$ ipython --no-banner

In [1]: import numpy as np

In [2]: from numpy import linalg as LA

In [3]: np.set_printoptions(precision=3, suppress=True, linewidth=100)

In [4]: def tidy(a):
   ...:     return np.round(a, 3) + 0
   ...: 

In [5]: F = np.load("data.npy")

In [6]: F
Out[6]: 
array([[ 0.015, -0.003, -0.002],
       [ 0.008,  3.004,  5.717],
       [ 0.012,  2.962,  5.693],
       [ 0.022,  0.989,  1.894],
       [-0.001, -1.006, -1.901],
       [-0.01 ,  3.01 ,  5.709],
       [-0.011,  0.986,  1.887],
       [-0.007, -0.001,  0.04 ],
       [ 0.005, -2.991, -5.683],
       [ 0.012,  0.005, -0.041],
       [ 0.   ,  0.999,  1.864],
       [-0.006,  0.979,  1.909],
       [ 0.012,  2.045,  3.819],
       [-0.019,  1.958,  3.78 ]])

In [7]: Uu, sv, Vh = LA.svd(F)

In [8]: tidy(sv)
Out[8]: array([15.016,  0.068,  0.04 ])

In [9]: M2 = Uu[:, :1] @ np.diag(sv[:1]) @ Vh[:1]

In [10]: tidy(LA.norm(F - M2, 2)), tidy(sv[1])
Out[10]: (np.float64(0.068), np.float64(0.068))

In [11]: gram = np.cov(F, rowvar=False)

In [12]: tidy(LA.eigvalsh(gram)[::-1])
Out[12]: array([13.077,  0.   ,  0.   ])

In [13]: tidy(np.median(F, axis=0))
Out[13]: array([0.002, 0.988, 1.89 ])

In [14]: cen = F - F.mean(axis=0)

In [15]: Uu, sv, Vh = LA.svd(cen, full_matrices=False)

In [16]: np.abs(Uu[:, 0]).argmax()
Out[16]: np.int64(8)

In [17]: np.abs(Vh[0]).argmax()
Out[17]: np.int64(2)

In [18]: np.searchsorted(np.cumsum(sv ** 2) / (sv ** 2).sum(), 0.9) + 1
Out[18]: np.int64(1)

In [19]: X = np.load("mat.npy")

In [20]: X
Out[20]: 
array([[ 1.012, -0.2  ,  0.5  ,  0.8  ,  0.1  ],
       [-2.217,  0.2  , -1.1  ,  1.2  ,  0.2  ],
       [-3.414, -0.9  , -1.7  ,  0.9  ,  1.8  ],
       [ 1.215,  0.8  ,  0.6  , -0.3  ,  0.5  ],
       [-2.971, -0.4  , -1.5  , -0.4  , -0.1  ],
       [ 0.798, -1.5  ,  0.4  , -0.4  , -0.7  ],
       [ 0.634, -1.5  ,  0.3  ,  0.4  , -0.9  ],
       [-3.609,  0.1  , -1.8  , -0.5  , -1.3  ],
       [-2.604,  1.3  , -1.3  ,  1.3  , -0.8  ],
       [ 0.6  , -1.   ,  0.3  , -0.4  , -0.3  ],
       [-2.788, -1.7  , -1.4  ,  0.2  ,  0.1  ],
       [ 3.005,  0.1  ,  1.5  , -1.   , -1.1  ],
       [-2.4  ,  0.   , -1.2  ,  1.   , -1.6  ],
       [-0.813,  0.7  , -0.4  ,  0.2  , -0.5  ],
       [ 1.569, -0.3  ,  0.8  ,  1.1  ,  0.6  ],
       [ 1.599, -0.9  ,  0.8  , -0.6  , -0.7  ],
       [-0.988, -1.   , -0.5  ,  1.   ,  0.   ],
       [ 0.161,  1.1  ,  0.1  , -0.1  , -0.1  ],
       [-0.611,  0.2  , -0.3  ,  0.7  , -0.6  ],
       [-1.426,  0.2  , -0.7  ,  0.3  , -2.4  ]])

In [21]: idx = X[:, 3] > np.median(X[:, 3])

In [22]: u = X[idx].mean(axis=0) - X[~idx].mean(axis=0)

In [23]: idx.astype(int)
Out[23]: array([1, 1, 1, 0, 0, 0, 1, 0, 1, 0, 0, 0, 1, 0, 1, 0, 1, 0, 1, 1])

In [24]: np.argsort(-np.abs(u).round(6), kind="stable")
Out[24]: array([3, 0, 2, 1, 4])

In [25]: (((X - X.mean(axis=0)) @ u > 0) == idx).mean()
Out[25]: np.float64(0.65)

In [26]: [round(float(x), 3) for x in LA.svd(X, compute_uv=False)[:3]]
Out[26]: [10.175, 4.288, 3.924]

In [27]: round(np.log10(LA.cond(X)))
Out[27]: 2

In [28]: E = np.loadtxt("x.csv", delimiter=",")

In [29]: E
Out[29]: 
array([[2., 2.],
       [2., 4.]])

In [30]: # symmetric

In [31]: idx = F[:, 0] > np.median(F[:, 0])

In [32]: u = F[idx].mean(axis=0) - F[~idx].mean(axis=0)

In [33]: idx.astype(int)
Out[33]: array([1, 1, 1, 1, 0, 0, 0, 0, 1, 1, 0, 0, 1, 0])

In [34]: np.argsort(-np.abs(u).round(6), kind="stable")
Out[34]: array([2, 1, 0])

In [35]: tidy(u)
Out[35]: array([ 0.02 , -0.131, -0.27 ])

In [36]: w, evecs = LA.eigh(E)

In [37]: x = np.array([1, 2])

In [38]: (np.sign(evecs[:, -1].round(6)) == np.sign(evecs[0, -1].round(6))).astype(int)
Out[38]: array([1, 1])

In [39]: np.abs(E).sum(axis=1).max(), tidy(np.abs(w).max())
Out[39]: (np.float64(6.0), np.float64(5.236))

In [40]: tidy(evecs * np.abs(w) @ evecs.T)
Out[40]: 
array([[2., 2.],
       [2., 4.]])

In [41]: x @ E @ x / (x @ x), tidy(w[0]), tidy(w[-1])
Out[41]: (np.float64(5.2), np.float64(0.764), np.float64(5.236))

In [42]: tidy(evecs * np.sqrt(w) @ evecs.T)
Out[42]: 
array([[1.265, 0.632],
       [0.632, 1.897]])

In [43]: def softmax(z):
    ...:     e = np.exp(z - z.max(axis=-1, keepdims=True))
    ...:     return e / e.sum(axis=-1, keepdims=True)
    ...: 

In [44]: tidy(softmax(E).sum(axis=1))
Out[44]: array([1., 1.])

In [45]: tidy(softmax(E[1]))
Out[45]: array([0.119, 0.881])

In [46]: tidy(softmax(E[1] + -3))
Out[46]: array([0.119, 0.881])

In [47]: att = E @ E.T / np.sqrt(2)

In [48]: softmax(att).round(6).argmax(axis=1)
Out[48]: array([1, 1])

In [49]: tidy(softmax(att + np.triu(np.full(att.shape, -np.inf), 1)))
Out[49]: 
array([[1.   , 0.   ],
       [0.003, 0.997]])

In [50]: tidy(softmax(att))
Out[50]: 
array([[0.056, 0.944],
       [0.003, 0.997]])

In [51]: u = np.array([-2, 0, 3])

In [52]: np.convolve(E[0], u)
Out[52]: array([-4., -4.,  6.,  6.])

In [53]: np.array([np.convolve(row, u, "same") for row in E])
Out[53]: 
array([[-4., -4.,  6.],
       [-4., -8.,  6.]])

In [54]: np.correlate(E[0], E[1], "full")
Out[54]: array([ 8., 12.,  4.])

In [55]: Lm = LA.cholesky(E)

In [56]: tidy(E / np.sqrt(np.outer(np.diag(E), np.diag(E))))
Out[56]: 
array([[1.   , 0.707],
       [0.707, 1.   ]])

In [57]: tidy(np.prod(np.diag(Lm)) ** 2), tidy(LA.det(E))
Out[57]: (np.float64(4.0), np.float64(4.0))

In [58]: m1 = np.loadtxt("layer11.csv", delimiter=",")

In [59]: m1
Out[59]: 
array([[ 1.517, -1.854,  1.378,  0.404],
       [-0.376,  0.127, -0.676,  0.454],
       [-0.785,  1.234, -1.04 ,  0.301],
       [ 0.783, -1.749,  1.472,  0.   ],
       [-1.771,  1.574, -1.253, -0.448],
       [ 0.345, -0.434,  0.301,  0.132],
       [ 0.83 , -0.893,  0.831, -0.239],
       [ 2.681, -2.19 ,  1.793,  0.139],
       [ 0.154,  0.058, -0.243, -0.225],
       [-0.527,  0.057, -0.104,  0.541],
       [ 1.197, -1.988,  1.296, -0.289],
       [-0.411,  0.198, -0.248, -0.049],
       [-0.224,  0.69 , -0.669, -0.312],
       [ 0.116, -0.566,  0.502, -0.161],
       [-0.647, -0.354,  0.31 ,  0.798],
       [-0.394,  0.612, -0.89 ,  0.188],
       [-0.149,  0.186, -0.256, -0.167],
       [ 0.888, -0.505,  0.563,  0.345],
       [ 0.296, -0.387,  0.473, -0.246],
       [-0.727,  0.531, -0.129,  0.14 ],
       [ 1.106, -1.039,  0.559, -0.269],
       [-0.138, -0.502,  0.295,  0.244],
       [-0.913,  0.727, -0.759, -0.189],
       [ 0.2  , -0.033, -0.092,  0.679],
       [ 0.956, -0.867,  1.069, -0.024],
       [-0.078, -0.249, -0.103,  0.002],
       [ 0.435,  0.073,  0.897, -0.395],
       [ 1.591, -0.539,  1.003,  0.196],
       [ 0.434,  0.006,  0.636,  0.006],
       [-1.088,  0.691, -1.509,  0.18 ],
       [ 0.   ,  0.387,  0.024,  0.014]])

In [60]: Q, r_ = LA.qr(m1)

In [61]: tidy(abs(r_[0, 0])), tidy(LA.norm(m1[:, 0]))
Out[61]: (np.float64(5.089), np.float64(5.089))

In [62]: Q.shape, r_.shape
Out[62]: ((31, 4), (4, 4))

In [63]: np.allclose(r_.T @ r_, m1.T @ m1)
Out[63]: True

In [64]: tidy(r_)
Out[64]: 
array([[-5.089,  4.436, -4.15 , -0.018],
       [ 0.   ,  2.497, -1.272, -0.33 ],
       [ 0.   ,  0.   ,  1.727, -0.237],
       [ 0.   ,  0.   ,  0.   ,  1.702]])

In [65]: tidy(np.trace(Q @ Q.T))
Out[65]: np.float64(4.0)

In [66]: rng = np.random.default_rng(30)

In [67]: arr = np.array([[3, 6, 3, 5], [5, 2, 6, 7], [2, 6, 7, 8], [4, 0, 5, 5]]) * (rng.random((4, 4)) < 0.3)

In [68]: arr
Out[68]: 
array([[3, 0, 3, 0],
       [0, 0, 0, 7],
       [0, 0, 7, 0],
       [0, 0, 0, 0]])

In [69]: arr.sum(axis=0)
Out[69]: array([ 3,  0, 10,  7])

In [70]: arr.sum(axis=1)
Out[70]: array([6, 7, 7, 0])

In [71]: arr - arr[0]
Out[71]: 
array([[ 0,  0,  0,  0],
       [-3,  0, -3,  7],
       [-3,  0,  4,  0],
       [-3,  0, -3,  0]])

In [72]: np.abs(arr).max()
Out[72]: np.int64(7)

In [73]: np.diff(arr, axis=0)
Out[73]: 
array([[-3,  0, -3,  7],
       [ 0,  0,  7, -7],
       [ 0,  0, -7,  0]])

In [74]: np.zeros(4, 4)
---------------------------------------------------------------------------
TypeError                                 Traceback (most recent call last)
Cell In[74], line 1
----> 1 np.zeros(4, 4)

TypeError: Cannot interpret '4' as a data type

In [75]: arr.mean(axis=0)
Out[75]: array([0.75, 0.  , 2.5 , 1.75])

In [76]: tidy(LA.norm(arr))
Out[76]: np.float64(10.77)

In [77]: tidy(LA.norm(arr, 2) / LA.norm(arr))
Out[77]: np.float64(0.717)

In [78]: LA.cond(arr) > 100
Out[78]: np.True_

In [79]: rk = LA.matrix_rank(arr)

In [80]: rk
Out[80]: np.int64(3)

In [81]: ns = LA.svd(arr)[2][rk:].T

In [82]: ns[:, 0] / ns[np.abs(ns[:, 0]).round(6).argmax(), 0]
Out[82]: array([0., 1., 0., 0.])

In [83]: [int(LA.matrix_rank(np.delete(arr, i, axis=0))) for i in range(4)]
Out[83]: [2, 2, 2, 3]

In [84]: [int(LA.matrix_rank(arr[:i])) for i in range(1, len(arr) + 1)]
Out[84]: [1, 2, 3, 3]

In [85]: LA.matrix_rank(arr.T @ arr), LA.matrix_rank(arr @ arr.T)
Out[85]: (np.int64(3), np.int64(3))

In [86]: feats = np.load("test2.npy")

In [87]: feats
Out[87]: 
array([[ 9., -3.,  0.],
       [-3.,  6., -3.],
       [ 0., -3.,  8.]])

In [88]: w, evecs = LA.eigh(feats)

In [89]: tidy(LA.svd(feats, compute_uv=False))
Out[89]: array([11.723,  8.466,  2.811])

In [90]: tidy(evecs.T @ feats @ evecs)
Out[90]: 
array([[ 2.811,  0.   ,  0.   ],
       [ 0.   ,  8.466,  0.   ],
       [ 0.   ,  0.   , 11.723]])

In [91]: tidy(w)
Out[91]: array([ 2.811,  8.466, 11.723])

In [92]: np.abs(evecs[:, -1]).round(6).argmax()
Out[92]: np.int64(0)

In [93]: w.sum(), np.trace(feats)
Out[93]: (np.float64(23.0), np.float64(23.0))

In [94]: tidy(evecs @ np.diag(w) @ evecs.T)
Out[94]: 
array([[ 9., -3.,  0.],
       [-3.,  6., -3.],
       [ 0., -3.,  8.]])

In [95]: (w > 1e-8).sum(), (w < -1e-8).sum()
Out[95]: (np.int64(3), np.int64(0))
